$ python3 -q
>>> import numpy as np
>>> np.set_printoptions(suppress=True, linewidth=140)
>>> F = np.array([[1, -2, 4, -8], [1, -1, 1, -1], [1, 0, 0, 0]])
>>> F
array([[ 1, -2,  4, -8],
       [ 1, -1,  1, -1],
       [ 1,  0,  0,  0]])
>>> other = np.array([[0, -2, -2], [-3, -3, 0], [0, -1, 3], [-2, 0, -3]])
>>> np.einsum("ik,kj->ij", F, other)
array([[22,  0, 34],
       [ 5,  0,  4],
       [ 0, -2, -2]])
>>> other.T @ F.T
array([[22,  5,  0],
       [ 0,  0, -2],
       [34,  4, -2]])
>>> np.linalg.matrix_rank(np.vstack([F, other.T]))
np.int64(4)
>>> np.einsum("ij,ij->i", F, F)
array([85,  4,  1])
>>> blk = np.stack([F, 2 * F, F[::-1]])
>>> np.round(np.linalg.norm(blk, axis=(1, 2)), 2)
array([ 9.49, 18.97,  9.49])
>>> np.linalg.matrix_rank(blk)
array([3, 3, 3])
>>> np.einsum("bij,cij->bc", blk, blk)
array([[ 90, 180,   6],
       [180, 360,  12],
       [  6,  12,  90]])
>>> np.linalg.matrix_rank(blk.reshape(3, -1))
np.int64(2)
>>> other = F / np.sqrt((F ** 2).mean(axis=1, keepdims=True))
>>> other[2]
array([2., 0., 0., 0.])
>>> F.sum(axis=1)
array([-5,  0,  1])
>>> np.abs(F).max()
np.int64(8)
>>> np.round(F.mean(axis=0), 2)
array([ 1.  , -1.  ,  1.67, -3.  ])
>>> np.unravel_index(np.abs(F).argmax(), F.shape)
(np.int64(0), np.int64(3))
>>> np.zeros(3, 4)
Traceback (most recent call last):
  File "<python-input-20>", line 1, in <module>
    np.zeros(3, 4)
    ~~~~~~~~^^^^^^
TypeError: Cannot interpret '4' as a data type
>>> np.count_nonzero(F)
np.int64(9)
>>> F - F[0]
array([[ 0,  0,  0,  0],
       [ 0,  1, -3,  7],
       [ 0,  2, -4,  8]])
>>> np.diff(F, axis=0)
array([[ 0,  1, -3,  7],
       [ 0,  1, -1,  1]])
>>> np.linalg.matrix_rank(F)
np.int64(3)
>>> F.shape
(3, 4)
>>> np.round(np.linalg.svd(F, compute_uv=False), 2)
array([9.37, 1.4 , 0.57])
>>> F.sum(axis=0)
array([ 3, -3,  5, -9])
>>> W0 = np.loadtxt("mat.csv", delimiter=",")
>>> W0
array([[ 52., -28., -42.,   7.],
       [-28.,  19.,  24.,  -4.],
       [-42.,  24.,  39.,  -6.],
       [  7.,  -4.,  -6.,   4.]])
>>> f = np.array([-7, 9, 4, 0])
>>> other = W0 + np.outer(f, np.eye(4)[0])
>>> np.linalg.matrix_rank(np.linalg.inv(other) - np.linalg.inv(W0), tol=1e-8)
np.int64(1)
>>> other
array([[ 45., -28., -42.,   7.],
       [-19.,  19.,  24.,  -4.],
       [-38.,  24.,  39.,  -6.],
       [  7.,  -4.,  -6.,   4.]])
>>> np.linalg.matrix_rank(other - W0)
np.int64(1)
>>> round(float(np.linalg.det(other) / np.linalg.det(W0)), 2), round(1 + np.linalg.solve(W0, f)[0], 2)
(1.09, np.float64(1.09))
